$ ipython --no-banner

In [1]: import numpy as np

In [2]: from numpy import linalg as LA

In [3]: np.set_printoptions(precision=3, suppress=True, linewidth=100)

In [4]: rng = np.random.default_rng(811)

In [5]: t = np.sort(rng.uniform(-2, 2, 14))

In [6]: X = np.c_[t, t ** 2, t ** 3] @ np.array([[3, -1, 2, -1, 3, 1, 3, -1, 0, 2, 3],
   ...:     [-2, 3, -2, 3, 0, 0, 1, 3, 1, 0, -2],
   ...:     [1, 3, -3, -1, 0, -1, -2, 3, -3, 0, -1]])

In [7]: X
Out[7]: 
array([[-21.676,  -9.678,  11.635,  21.648,  -5.958,   5.846,  13.649,  -9.678,  27.438,  -3.972,
         -6.013],
       [-14.948,  -3.706,   4.786,  14.375,  -4.96 ,   2.867,   6.814,  -3.706,  16.294,  -3.307,
         -5.908],
       [ -9.38 ,  -0.175,   0.553,   8.466,  -3.878,   0.867,   2.113,  -0.175,   8.151,  -2.585,
         -5.06 ],
       [ -3.958,   1.179,  -1.356,   3.011,  -2.312,  -0.313,  -0.802,   1.179,   1.968,  -1.542,
         -3.043],
       [ -0.507,   0.211,  -0.34 ,   0.225,  -0.457,  -0.149,  -0.426,   0.211,   0.034,  -0.304,
         -0.5  ],
       [ -0.269,   0.104,  -0.182,   0.107,  -0.254,  -0.084,  -0.246,   0.104,   0.009,  -0.17 ,
         -0.268],
       [ -0.086,   0.03 ,  -0.058,   0.03 ,  -0.084,  -0.028,  -0.083,   0.03 ,   0.001,  -0.056,
         -0.086],
       [  0.462,  -0.068,   0.27 ,  -0.088,   0.516,   0.167,   0.536,  -0.068,   0.014,   0.344,
          0.452],
       [  0.584,  -0.039,   0.314,  -0.085,   0.674,   0.213,   0.701,  -0.039,   0.016,   0.449,
          0.561],
       [  1.003,   0.368,   0.249,   0.047,   1.295,   0.351,   1.32 ,   0.368,  -0.055,   0.863,
          0.842],
       [  1.776,   3.511,  -1.851,   0.766,   2.646,   0.196,   2.052,   3.511,  -1.281,   1.764,
          0.404],
       [  2.328,   7.398,  -4.922,   1.299,   3.453,  -0.374,   1.728,   7.398,  -3.25 ,   2.302,
         -0.721],
       [  2.612,   9.556,  -6.699,   1.507,   3.787,  -0.75 ,   1.357,   9.556,  -4.443,   2.525,
         -1.412],
       [  5.458,  30.325, -24.724,   2.062,   5.757,  -5.147,  -4.693,  30.325, -17.515,   3.838,
         -8.673]])

In [8]: # column 7 repeats column 1

In [9]: Uu, sv, VT = LA.svd(X)

In [10]: sv.round(3) + 0
Out[10]: array([72.09 , 41.281,  9.879,  0.   ,  0.   ,  0.   ,  0.   ,  0.   ,  0.   ,  0.   ,  0.   ])

In [11]: np.argmax(sv[:-1] / (sv[1:] + 1e-6)) + 1
Out[11]: np.int64(3)

In [12]: A2 = Uu[:, :3] @ np.diag(sv[:3]) @ VT[:3]

In [13]: round(LA.norm(X - A2) / LA.norm(X), 3)
Out[13]: np.float64(0.0)

In [14]: LA.matrix_rank(A2)
Out[14]: np.int64(3)

In [15]: round(float(np.abs(X - A2).max()), 3)
Out[15]: 0.0

In [16]: round(float(LA.norm(X - A2, 2)), 3), np.round(sv[3], 3)
Out[16]: (0.0, np.float64(0.0))

In [17]: LA.matrix_rank(X, rtol=0.05)
Out[17]: np.int64(3)
